$ ipython --no-banner

In [1]: import numpy as np

In [2]: np.set_printoptions(suppress=True, linewidth=120)

In [3]: Y = np.array([[2, -3, 0, -1, 3, -1, 2, -1],
   ...:     [1, -2, -1, 3, 1, -3, 1, -3],
   ...:     [3, -3, -2, 3, 2, -2, -1, -2],
   ...:     [0, 2, 3, -3, 3, 1, 1, 0],
   ...:     [0, -1, 3, 2, -1, 3, -1, -1],
   ...:     [1, 0, -1, 0, 0, -3, 0, -3],
   ...:     [1, 2, 1, -1, -2, 3, 0, -2],
   ...:     [-1, 3, 3, 0, -1, 2, -1, -3]])

In [4]: E = np.triu(Y, 1)

In [5]: print(E)
[[ 0 -3  0 -1  3 -1  2 -1]
 [ 0  0 -1  3  1 -3  1 -3]
 [ 0  0  0  3  2 -2 -1 -2]
 [ 0  0  0  0  3  1  1  0]
 [ 0  0  0  0  0  3 -1 -1]
 [ 0  0  0  0  0  0  0 -3]
 [ 0  0  0  0  0  0  0 -2]
 [ 0  0  0  0  0  0  0  0]]

In [6]: print(np.round(np.linalg.norm(E, axis=0), 1))
[0.  3.  1.  4.4 4.8 4.9 2.8 5.3]

In [7]: print(round(float(np.linalg.norm(E, 1)), 1), np.round(np.linalg.norm(E, np.inf), 1))
12.0 12.0

In [8]: print(np.round(np.linalg.norm(E, 2), 1))
7.6

In [9]: print(round(np.linalg.norm(E[5], 1), 1), round(np.linalg.norm(E[5], np.inf), 1))
3.0 3.0

In [10]: rk = np.linalg.matrix_rank(E)

In [11]: print(rk)
6

In [12]: ns = np.linalg.svd(E)[2][rk:].T

In [13]: print(np.round(E @ ns, 1) + 0)
[[0. 0.]
 [0. 0.]
 [0. 0.]
 [0. 0.]
 [0. 0.]
 [0. 0.]
 [0. 0.]
 [0. 0.]]

In [14]: print(np.allclose(E @ ns, 0))
True

In [15]: print([int(np.linalg.matrix_rank(E[:i])) for i in range(1, len(E) + 1)])
[1, 2, 3, 4, 5, 6, 6, 6]

In [16]: U, s, Vh = np.linalg.svd(E)

In [17]: print(s.round(1) + 0)
[7.6 5.1 3.9 3.  1.6 1.  0.  0. ]

In [18]: print(np.argmax(s[:-1] / (s[1:] + 1e-6)) + 1)
6

In [19]: Y = U[:, :6] @ np.diag(s[:6]) @ Vh[:6]

In [20]: print(np.round(np.linalg.norm(E - Y) / np.linalg.norm(E), 1))
0.0

In [21]: print(round(float(np.linalg.norm(E - Y, 2)), 1), round(s[6], 1))
0.0 0.0

In [22]: print(Y.round(1) + 0)
[[ 0. -3.  0. -1.  3. -1.  2. -1.]
 [ 0.  0. -1.  3.  1. -3.  1. -3.]
 [ 0.  0.  0.  3.  2. -2. -1. -2.]
 [ 0.  0.  0.  0.  3.  1.  1.  0.]
 [ 0.  0.  0.  0.  0.  3. -1. -1.]
 [ 0.  0.  0.  0.  0.  0.  0. -3.]
 [ 0.  0.  0.  0.  0.  0.  0. -2.]
 [ 0.  0.  0.  0.  0.  0.  0.  0.]]

In [23]: print([round(float(x), 1) for x in np.linalg.svd(E, compute_uv=False)[:3]])
[7.6, 5.1, 3.9]

In [24]: print(np.argsort(-np.linalg.norm(E, axis=0).round(6), kind="stable")[:3])
[7 5 4]

In [25]: print(round(float(np.linalg.norm(E, 2) / np.linalg.norm(E)), 1))
0.7

In [26]: rng = np.random.default_rng(98533)

In [27]: th = np.sort(rng.uniform(-2, 2, 32))

In [28]: K = np.c_[th, th ** 2, th ** 3] @ np.array([[1, 1, 1, 2, 3, 0, 0, 1],
    ...:     [3, 3, 1, 0, 1, 2, 3, 1],
    ...:     [3, 0, 2, 2, 3, 1, 3, 0]])

In [29]: print(K.round(1) + 0)
[[ -9.7   8.  -10.3 -15.4 -19.9   0.6  -7.9   1.5]
 [ -7.3   6.7  -8.2 -12.7 -16.2   0.9  -5.6   1.1]
 [ -6.5   6.3  -7.5 -11.8 -15.    1.   -4.9   1. ]
 [ -5.    5.3  -6.1  -9.9 -12.6   1.1  -3.5   0.8]
 [ -3.8   4.5  -4.9  -8.3 -10.5   1.2  -2.4   0.6]
 [ -2.2   3.2  -3.4  -6.1  -7.6   1.2  -1.    0.3]
 [ -0.9   1.8  -1.8  -3.7  -4.6   1.    0.1   0. ]
 [ -0.8   1.8  -1.8  -3.6  -4.5   0.9   0.1   0. ]
 [ -0.6   1.4  -1.4  -3.1  -3.8   0.9   0.3  -0.1]
 [ -0.5   1.2  -1.3  -2.8  -3.5   0.8   0.4  -0.1]
 [ -0.4   1.   -1.1  -2.5  -3.1   0.7   0.4  -0.2]
 [ -0.3   0.8  -0.9  -2.2  -2.8   0.7   0.4  -0.2]
 [ -0.1   0.1  -0.4  -0.9  -1.2   0.3   0.3  -0.2]
 [ -0.1  -0.1  -0.2  -0.5  -0.7   0.1   0.1  -0.2]
 [ -0.1  -0.1  -0.1  -0.2  -0.3   0.    0.   -0.1]
 [  0.    0.    0.    0.    0.    0.    0.    0. ]
 [  0.4   0.3   0.3   0.4   0.7   0.1   0.2   0.3]
 [  0.6   0.5   0.4   0.6   1.    0.2   0.3   0.4]
 [  0.8   0.7   0.5   0.8   1.3   0.3   0.5   0.5]
 [  1.    0.8   0.7   0.9   1.5   0.4   0.6   0.5]
 [  3.    2.    1.7   2.    3.4   1.2   2.3   1.1]
 [  3.3   2.2   1.9   2.1   3.7   1.4   2.6   1.2]
 [  3.3   2.2   2.    2.2   3.8   1.4   2.6   1.2]
 [  3.9   2.5   2.2   2.4   4.2   1.6   3.1   1.3]
 [  7.2   4.1   4.1   4.1   7.2   3.1   6.2   2. ]
 [  9.8   5.2   5.6   5.4   9.4   4.2   8.6   2.5]
 [ 10.3   5.4   5.9   5.7   9.9   4.4   9.1   2.6]
 [ 12.7   6.3   7.2   6.8  11.9   5.4  11.4   2.9]
 [ 19.5   8.6  11.1  10.3  17.8   8.3  18.    3.9]
 [ 28.7  11.4  16.5  15.1  25.9  12.2  26.9   5. ]
 [ 28.8  11.5  16.6  15.2  26.   12.2  27.1   5. ]
 [ 31.3  12.2  18.   16.4  28.1  13.2  29.4   5.3]]

In [30]: gram = K.T @ K

In [31]: print(np.round(np.linalg.eigvalsh(gram)[::-1], 1) + 0)
[14580.7  1278.6    33.1     0.      0.      0.      0.      0. ]

In [32]: print(np.round(np.trace(gram), 1), round((K ** 2).sum(), 1))
15892.4 15892.4

In [33]: print(np.round(np.linalg.svd(K, compute_uv=False) ** 2, 1) + 0)
[14580.7  1278.6    33.1     0.      0.      0.      0.      0. ]

In [34]: print(np.linalg.matrix_rank(gram))
3

In [35]: Y = np.array([[1, 0], [1, -2]])

In [36]: M = np.kron(np.eye(2, dtype=int), Y)

In [37]: print(M)
[[ 1  0  0  0]
 [ 1 -2  0  0]
 [ 0  0  1  0]
 [ 0  0  1 -2]]

In [38]: # triangular, det is the product of the diagonal

In [39]: print(np.einsum("ii->", M))
-2

In [40]: print(np.einsum("ij,ji->", M, M))
10
